% ipython --no-banner

In [1]: import numpy as np

In [2]: np.set_printoptions(precision=2, suppress=True, linewidth=200)

In [3]: A = np.load("data.npy")

In [4]: A
Out[4]: 
array([[-0.1 ,  0.5 ,  1.7 , -1.1 ],
       [ 0.7 , -1.8 ,  0.4 , -0.3 ],
       [ 0.3 , -0.1 , -0.4 ,  0.4 ],
       [-0.09,  0.5 ,  1.67, -1.1 ],
       [-1.6 ,  2.4 , -1.7 ,  0.6 ]])

In [5]: proj = A @ np.linalg.solve(A.T @ A, A.T)

In [6]: round(float(np.trace(proj)), 2)
Out[6]: 4.0

In [7]: proj @ A[:, 0]
Out[7]: array([-0.1 ,  0.7 ,  0.3 , -0.09, -1.6 ])

In [8]: np.diag(proj)
Out[8]: array([0.47, 0.99, 0.97, 0.57, 1.  ])

In [9]: A.ravel(order="F")
Out[9]: array([-0.1 ,  0.7 ,  0.3 , -0.09, -1.6 ,  0.5 , -1.8 , -0.1 ,  0.5 ,  2.4 ,  1.7 ,  0.4 , -0.4 ,  1.67, -1.7 , -1.1 , -0.3 ,  0.4 , -1.1 ,  0.6 ])

In [10]: A.reshape(-1, 2)
Out[10]: 
array([[-0.1 ,  0.5 ],
       [ 1.7 , -1.1 ],
       [ 0.7 , -1.8 ],
       [ 0.4 , -0.3 ],
       [ 0.3 , -0.1 ],
       [-0.4 ,  0.4 ],
       [-0.09,  0.5 ],
       [ 1.67, -1.1 ],
       [-1.6 ,  2.4 ],
       [-1.7 ,  0.6 ]])

In [11]: blk = A.reshape(5, 2, -1)

In [12]: blk.sum(axis=1)
Out[12]: 
array([[ 1.6 , -0.6 ],
       [ 1.1 , -2.1 ],
       [-0.1 ,  0.3 ],
       [ 1.58, -0.6 ],
       [-3.3 ,  3.  ]])

In [13]: np.swapaxes(blk, 1, 2)[3]
Out[13]: 
array([[-0.09,  1.67],
       [ 0.5 , -1.1 ]])

In [14]: def softmax(z):
    ...:     e = np.exp(z - z.max(axis=-1, keepdims=True))
    ...:     return e / e.sum(axis=-1, keepdims=True)
    ...: 

In [15]: print(np.round(softmax(10 * A[0]), 2) + 0)
[0. 0. 1. 0.]

In [16]: softmax(A[0] + -2)
Out[16]: array([0.11, 0.2 , 0.65, 0.04])

In [17]: scores = A @ A.T / np.sqrt(4)

In [18]: softmax(scores)[0] @ A
Out[18]: array([-0.07,  0.39,  1.5 , -0.99])

In [19]: np.round(softmax(scores + np.triu(np.full(scores.shape, -np.inf), 1)), 2) + 0
Out[19]: 
array([[1.  , 0.  , 0.  , 0.  , 0.  ],
       [0.12, 0.88, 0.  , 0.  , 0.  ],
       [0.19, 0.37, 0.43, 0.  , 0.  ],
       [0.46, 0.05, 0.03, 0.45, 0.  ],
       [0.  , 0.  , 0.  , 0.  , 0.99]])

In [20]: np.round(softmax(scores), 2) + 0
Out[20]: 
array([[0.46, 0.05, 0.03, 0.45, 0.02],
       [0.1 , 0.7 , 0.1 , 0.1 , 0.  ],
       [0.12, 0.23, 0.27, 0.12, 0.25],
       [0.46, 0.05, 0.03, 0.44, 0.02],
       [0.  , 0.  , 0.  , 0.  , 0.99]])

In [21]: B = np.array([[2, 0], [2, -2]])

In [22]: Z = np.kron(B, A)

In [23]: np.linalg.matrix_rank(Z)
Out[23]: np.int64(8)

In [24]: E = np.loadtxt("mat.csv", delimiter=",")

In [25]: E
Out[25]: 
array([[ 5.,  0.,  5.],
       [ 0.,  0.,  0.],
       [ 2., 14.,  0.],
       [ 8.,  0.,  7.],
       [ 2.,  0.,  3.],
       [ 5.,  7.,  3.],
       [ 0.,  0.,  0.],
       [ 0.,  8.,  0.],
       [ 5.,  2.,  4.],
       [ 8., 15.,  4.],
       [ 2.,  0.,  2.],
       [ 5.,  0.,  7.],
       [ 0.,  8.,  0.],
       [17.,  4., 14.],
       [ 2.,  0.,  4.],
       [11.,  0., 10.],
       [14.,  6., 11.],
       [ 0.,  0.,  0.],
       [ 0.,  0.,  1.],
       [20.,  7., 16.],
       [ 2.,  0.,  3.],
       [14.,  0., 13.]])

In [26]: C2 = np.cov(E, rowvar=False)

In [27]: E.std(axis=0)
Out[27]: array([5.93, 4.64, 4.88])

In [28]: C2
Out[28]: 
array([[36.83,  4.35, 29.41],
       [ 4.35, 22.56, -1.06],
       [29.41, -1.06, 24.98]])

In [29]: round(float(np.corrcoef(E[:, 2], E[:, 0])[0, 1]), 2)
Out[29]: 0.97

In [30]: evals, evecs = np.linalg.eigh(C2)

In [31]: (evals > 1e-8).sum(), (evals < -1e-8).sum()
Out[31]: (np.int64(3), np.int64(0))

In [32]: np.linalg.svd(C2, compute_uv=False)
Out[32]: array([61.1 , 22.95,  0.33])

In [33]: d = np.linalg.norm(E[:, None] - E[None], axis=-1)

In [34]: print(np.linalg.matrix_rank(d ** 2))
5

In [35]: d.mean(axis=1).argmax()
Out[35]: np.int64(19)

In [36]: d[7].round(6).argsort(kind="stable")[:4]
Out[36]: array([ 7, 12,  5,  2])

In [37]: d[:5, :5]
Out[37]: 
array([[ 0.  ,  7.07, 15.17,  3.61,  3.61],
       [ 7.07,  0.  , 14.14, 10.63,  3.61],
       [15.17, 14.14,  0.  , 16.76, 14.32],
       [ 3.61, 10.63, 16.76,  0.  ,  7.21],
       [ 3.61,  3.61, 14.32,  7.21,  0.  ]])

In [38]: np.unravel_index(d.round(6).argmax(), d.shape)
Out[38]: (np.int64(1), np.int64(19))

In [39]: np.linalg.norm(E, axis=1).argmax()
Out[39]: np.int64(19)

In [40]: np.linalg.norm(E, axis=0)
Out[40]: array([38.08, 26.51, 32.33])

In [41]: print(E[16] @ E[14])
72.0

In [42]: np.round(np.linalg.norm(E, "nuc"), 2)
Out[42]: np.float64(78.07)

In [43]: round(float(np.linalg.norm(E, 1)), 2), round(np.linalg.norm(E, np.inf), 2)
Out[43]: (122.0, np.float64(43.0))

In [44]: print(round(np.linalg.norm(E[16], 1), 2), round(float(np.linalg.norm(E[16], np.inf)), 2))
31.0 14.0

In [45]: round(float(np.linalg.norm(E, 2)), 2)
Out[45]: 51.46

In [46]: Xs = E - E.mean(axis=0)

In [47]: evecs = np.linalg.svd(Xs)[2][:2]

In [48]: B = Xs - Xs @ evecs.T @ evecs

In [49]: B.std(axis=0)
Out[49]: array([0.35, 0.09, 0.42])

In [50]: round(float(np.linalg.norm(B) / np.linalg.norm(Xs)), 2)
Out[50]: 0.06

In [51]: W0 = np.load("arr.npy")

In [52]: W0
Out[52]: 
array([[ 6,  0,  2,  3],
       [ 2, 21,  0,  1],
       [ 1,  3, 42,  0],
       [ 2,  1,  2, 40]])

In [53]: W0.reshape(2, -1)
Out[53]: 
array([[ 6,  0,  2,  3,  2, 21,  0,  1],
       [ 1,  3, 42,  0,  2,  1,  2, 40]])

In [54]: W0.reshape(-1, 2)
Out[54]: 
array([[ 6,  0],
       [ 2,  3],
       [ 2, 21],
       [ 0,  1],
       [ 1,  3],
       [42,  0],
       [ 2,  1],
       [ 2, 40]])

In [55]: blk = W0.reshape(4, 2, -1)

In [56]: print(blk.transpose(1, 0, 2))
[[[ 6  0]
  [ 2 21]
  [ 1  3]
  [ 2  1]]

 [[ 2  3]
  [ 0  1]
  [42  0]
  [ 2 40]]]

In [57]: blk.sum(axis=1)
Out[57]: 
array([[ 8,  3],
       [ 2, 22],
       [43,  3],
       [ 4, 41]])

In [58]: print(np.einsum("ihd,ihd->ih", blk, blk))
[[  36   13]
 [ 445    1]
 [  10 1764]
 [   5 1604]]

In [59]: np.einsum("ihd,jhd->hij", blk, blk).shape
Out[59]: (2, 4, 4)

In [60]: blk[:, 0]
Out[60]: 
array([[ 6,  0],
       [ 2, 21],
       [ 1,  3],
       [ 2,  1]])

In [61]: Q, Rm = np.linalg.qr(W0)

In [62]: Q
Out[62]: 
array([[-0.89,  0.31,  0.11, -0.3 ],
       [-0.3 , -0.94,  0.14, -0.04],
       [-0.15, -0.1 , -0.98, -0.03],
       [-0.3 ,  0.05,  0.01,  0.95]])

In [63]: round(float(abs(Rm[0, 0])), 2), round(float(np.linalg.norm(W0[:, 0])), 2)
Out[63]: (6.71, 6.71)

In [64]: np.trace(Q @ Q.T)
Out[64]: np.float64(4.0)

In [65]: np.allclose(Rm.T @ Rm, W0.T @ W0)
Out[65]: True

In [66]: B = W0 ** -1
Traceback (most recent call last):
  Cell In[66], line 1
    B = W0 ** -1
ValueError: Integers to negative integer powers are not allowed.


In [67]: B = np.linalg.inv(W0)

In [68]: np.allclose(B, W0.T)
Out[68]: False

In [69]: m1 = np.loadtxt("run14.csv", delimiter=",")

In [70]: m1
Out[70]: 
array([[-3., -3.,  0.,  0.],
       [-3.,  2., -3.,  0.],
       [ 0., -3., -3., -3.],
       [ 0.,  0., -3.,  3.]])

In [71]: evals, evecs = np.linalg.eigh(m1)

In [72]: vec = np.array([-8, -4, -3, 7])

In [73]: np.abs(m1).sum(axis=1).max(), round(np.abs(evals).max(), 2)
Out[73]: (np.float64(9.0), np.float64(5.89))

In [74]: (np.sign(evecs[:, -1].round(6)) == np.sign(evecs[0, -1].round(6))).astype(int)
Out[74]: array([1, 0, 1, 0])

In [75]: vec @ m1 @ vec
Out[75]: np.float64(-178.0)

In [76]: evecs * np.abs(evals) @ evecs.T
Out[76]: 
array([[ 4.12,  0.32,  0.97, -0.04],
       [ 0.32,  4.55,  0.28,  1.04],
       [ 0.97,  0.28,  5.1 , -0.03],
       [-0.04,  1.04, -0.03,  4.11]])

In [77]: C2 = m1.T @ m1

In [78]: np.linalg.svd(m1, compute_uv=False) ** 2
Out[78]: array([34.73, 27.39, 12.59, 10.29])

In [79]: print(np.trace(C2), (m1 ** 2).sum())
85.0 85.0

In [80]: (m1 @ m1.T).shape
Out[80]: (4, 4)

In [81]: m1.sum(axis=0)
Out[81]: array([-6., -4., -9.,  0.])

In [82]: round(float(np.linalg.norm(m1)), 2)
Out[82]: 9.22

In [83]: m1.shape
Out[83]: (4, 4)

In [84]: np.abs(m1).max()
Out[84]: np.float64(3.0)

In [85]: m1.sum(axis=1)
Out[85]: array([-6., -4., -9.,  0.])

In [86]: evals, evecs = np.linalg.eig(m1)

In [87]: np.sort(np.linalg.eigvals(np.linalg.inv(m1)))
Out[87]: array([-0.28, -0.17,  0.19,  0.31])

In [88]: np.round(m1 @ evecs[:, 0] - evals[0] * evecs[:, 0], 2) + 0
Out[88]: array([0., 0., 0., 0.])

In [89]: M = np.array([[19.7, -9.77, -15.07, -7.26],
    ...:     [20.34, -10.41, -15.77, -10.7],
    ...:     [18.77, -10.88, -15.32, -10.71],
    ...:     [20.24, -11.19, -14.8, -10.25],
    ...:     [19.47, -9.39, -14.28, -11.82],
    ...:     [20.01, -10.66, -16.34, -10.5],
    ...:     [21.17, -12.69, -14.59, -11.25],
    ...:     [19.27, -8.78, -15.95, -10.12],
    ...:     [19.62, -11.33, -15.68, -10.42],
    ...:     [19.62, -10.01, -13.69, -9.44],
    ...:     [18.5, -9.99, -15.31, -9.54],
    ...:     [19.27, -10.08, -14.28, -10.61],
    ...:     [20.4, -11.6, -14.8, -11.65],
    ...:     [19.51, -10.45, -13.11, -9.83]])

In [90]: U, sv, Vt = np.linalg.svd(M)

In [91]: np.argmax(sv[:-1] / (sv[1:] + 1e-6)) + 1
Out[91]: np.int64(1)

In [92]: B = U[:, :1] @ np.diag(sv[:1]) @ Vt[:1]

In [93]: print(round(float(np.linalg.norm(M - B) / np.linalg.norm(M)), 2))
0.05

In [94]: np.round(np.linalg.norm(M - B, 2), 2), round(sv[1], 2)
Out[94]: (np.float64(3.94), np.float64(3.94))

In [95]: np.linalg.matrix_rank(B)
Out[95]: np.int64(1)

In [96]: np.linalg.cond(M) > 100
Out[96]: np.False_

In [97]: np.abs(np.linalg.svd(M)[2][-1])
Out[97]: array([0.63, 0.67, 0.39, 0.03])

In [98]: round(np.linalg.norm(M, 2) / np.linalg.norm(M), 2)
Out[98]: np.float64(1.0)

In [99]: Xs = (M - M.mean(axis=0)) / M.std(axis=0)

In [100]: np.argwhere(np.abs(Xs) > 2)
Out[100]: 
array([[ 0,  3],
       [ 6,  0],
       [ 6,  1],
       [13,  2]])

In [101]: print(Xs.std(axis=0))
[1. 1. 1. 1.]

In [102]: b = np.linalg.lstsq(np.delete(Xs, 0, axis=1), Xs[:, 0])[0]

In [103]: np.abs(b).argmax()
Out[103]: np.int64(0)

In [104]: b
Out[104]: array([-0.63, -0.01, -0.06])

In [105]: round(float(1 - np.var(Xs[:, 0] - np.delete(Xs, 0, axis=1) @ b)), 2)
Out[105]: 0.42
